>>> import numpy as np
>>> import numpy.linalg as la
>>> np.set_printoptions(suppress=True, linewidth=160)
>>> def tidy(a):
...     return np.round(a, 2) + 0
... 
>>> E = np.array([[-2, 1, -1], [2, 1, 2], [-1, 2, 0], [2, -1, -2], [-1, 1, 0]])
>>> E[2] = E[1]
>>> print(E)
[[-2  1 -1]
 [ 2  1  2]
 [ 2  1  2]
 [ 2 -1 -2]
 [-1  1  0]]
>>> vec = np.array([0, -2, -3])
>>> y = E @ vec
>>> print(tidy(la.lstsq(E, y)[0]))
[ 0. -2. -3.]
>>> print(y)
[ 1 -8 -8  8 -2]
>>> rng = np.random.default_rng(4152)
>>> y = y + 0.05 * rng.normal(size=5)
>>> print(tidy(y))
[ 1.09 -8.06 -8.09  8.   -2.04]
>>> coef, *_ = la.lstsq(E, y)
>>> print(tidy(la.norm(y - E @ coef)))
0.07
>>> print(coef.round())
[-0. -2. -3.]
>>> left, sigma, Vt = la.svd(E, full_matrices=False)
>>> print(tidy(left.T @ left))
[[1. 0. 0.]
 [0. 1. 0.]
 [0. 0. 1.]]
>>> print(np.abs(left[:, 0]).round(6).argmax())
1
>>> print(tidy(sigma))
[4.65 3.42 1.3 ]
>>> print(left.shape, sigma.shape, Vt.shape)
(5, 3) (3,) (3, 3)
>>> print(tidy(np.sqrt((sigma ** 2).sum())), tidy(la.norm(E)))
5.92 5.92
>>> basis = np.sign(np.array([[4, 3, 3, 0], [4, 1, 0, 4], [1, 2, 4, 2], [0, 2, 1, 4]]))
>>> Y = (np.tril(basis, -1) + np.eye(4)) @ (np.triu(basis, 1) + np.eye(4))
>>> evals = np.array([8, 9, 5, -4])
>>> m1 = np.rint(Y * evals @ la.inv(Y)) + 0
>>> print(m1)
[[  9.   4.  -5.   2.]
 [-13.  13.   8. -11.]
 [-22.   8.  22. -20.]
 [-35.   4.  31. -26.]]
>>> q = m1.astype(float).copy()
>>> for j in range(4):
...     q[:, j] -= q[:, :j] @ (q[:, :j].T @ q[:, j])
...     q[:, j] /= la.norm(q[:, j])
... 
>>> print(tidy(q.T @ m1))
[[ 44.26 -10.14 -38.82  34.14]
 [  0.    12.73  -0.77  -4.14]
 [  0.     0.     5.17  -4.26]
 [  0.     0.     0.     0.49]]
